% python3 -q
>>> import numpy as np
>>> np.set_printoptions(precision=3, suppress=True, linewidth=200, sign=" ")
>>> M = np.load("out9.npy")
>>> print(M)
[[ 2.944 -0.712  0.26  -0.705  2.327 -0.556 -1.422]
 [ 1.579 -1.75   0.047  0.174  2.731 -0.916  3.559]
 [ 1.182 -2.373 -0.593 -1.544  2.939  1.952  1.807]
 [ 1.43   0.957 -0.362 -1.971  1.309  1.916 -2.172]
 [ 2.89  -1.204 -0.593 -1.01   2.071  1.354  1.108]
 [ 2.697 -1.867 -0.215 -4.501  5.384  3.703  0.786]
 [-1.607  1.09   0.104  0.54   0.27   0.586  0.742]
 [-0.914  2.389  1.624  1.314 -1.749 -2.276 -1.282]
 [-0.801  1.891 -0.852 -1.937  1.117  1.388  0.835]
 [ 0.094 -1.212 -1.313  2.017 -0.006  0.355  2.645]
 [-0.292  0.671  0.347  1.221 -1.626 -0.843 -1.229]
 [-1.054 -0.66  -0.815  0.222 -0.169 -0.416  0.681]
 [ 0.081 -1.96  -0.748 -1.303  1.881  0.382  2.44 ]
 [ 1.736 -0.153  0.688 -2.625  2.55   1.231 -0.832]
 [ 1.27  -0.628 -0.488 -0.466  0.927  0.836  0.639]
 [-1.069  0.188 -0.513  1.657 -1.664  0.608 -2.058]
 [ 2.355  1.505  2.383  0.558 -0.16  -1.727 -4.306]
 [ 1.786  1.2    1.071 -0.865 -1.495 -0.549 -3.105]
 [ 0.734 -1.992 -1.385  0.783  0.921  1.295  1.029]
 [ 1.453 -1.82  -1.636 -1.181  1.442 -0.27   4.655]
 [ 2.097 -2.211 -0.823 -2.593  3.418  2.376  0.584]
 [-1.379  0.674  0.432  1.686 -2.287 -0.583 -0.079]
 [-0.222  2.409  0.261 -2.549 -0.285 -0.891 -1.035]
 [-0.712 -0.16   0.076  1.488 -0.576 -0.326 -0.65 ]
 [-0.779  0.266  0.342  1.169 -1.802 -1.923  2.697]
 [ 1.552 -2.809 -1.543 -1.313  3.221  1.955  3.864]
 [-0.414 -1.66  -1.276 -1.178  0.528  1.629  0.159]
 [ 0.895  0.014  0.136 -0.434  0.059  0.558 -1.277]
 [-1.4    0.858  1.321  1.283 -1.274 -1.593  0.508]
 [-2.29   1.304  0.092 -0.827 -2.057 -0.706 -1.375]
 [ 0.04  -1.79  -1.497 -1.78   1.202  1.427  3.39 ]
 [ 1.321 -1.233 -0.613 -1.068  3.157  1.119  3.038]
 [-1.468  0.309 -0.542  0.896  0.171  0.481  2.443]]
>>> Ac = M - M.mean(axis=0)
>>> left, s, VT = np.linalg.svd(Ac, full_matrices=False)
>>> print((np.sign(left[:, 0]) == np.sign(left[0, 0])).astype(int))
[ 1  1  1  1  1  1  0  0  1  1  0  0  1  1  1  0  0  0  1  1  1  0  0  0  0  1  1  0  0  0  1  1  0]
>>> print(VT[0] * np.sign(VT[0, np.abs(VT[0]).argmax()]))
[ 0.277 -0.392 -0.2   -0.326  0.563  0.336  0.44 ]
>>> print(s ** 2 / (s ** 2).sum())
[ 0.563  0.253  0.083  0.058  0.022  0.015  0.006]
>>> print(np.abs(VT[-1]))
[ 0.133  0.123  0.715  0.08   0.413  0.47   0.241]
>>> A2 = np.array([[-5, -1, -3],
...     [-5, 4, 3],
...     [2, 2, 3],
...     [-2, 5, 3],
...     [-4, -1, -3],
...     [5, -5, 0],
...     [0, -4, -3]])
>>> print(np.linalg.matrix_rank(M @ A2))
3
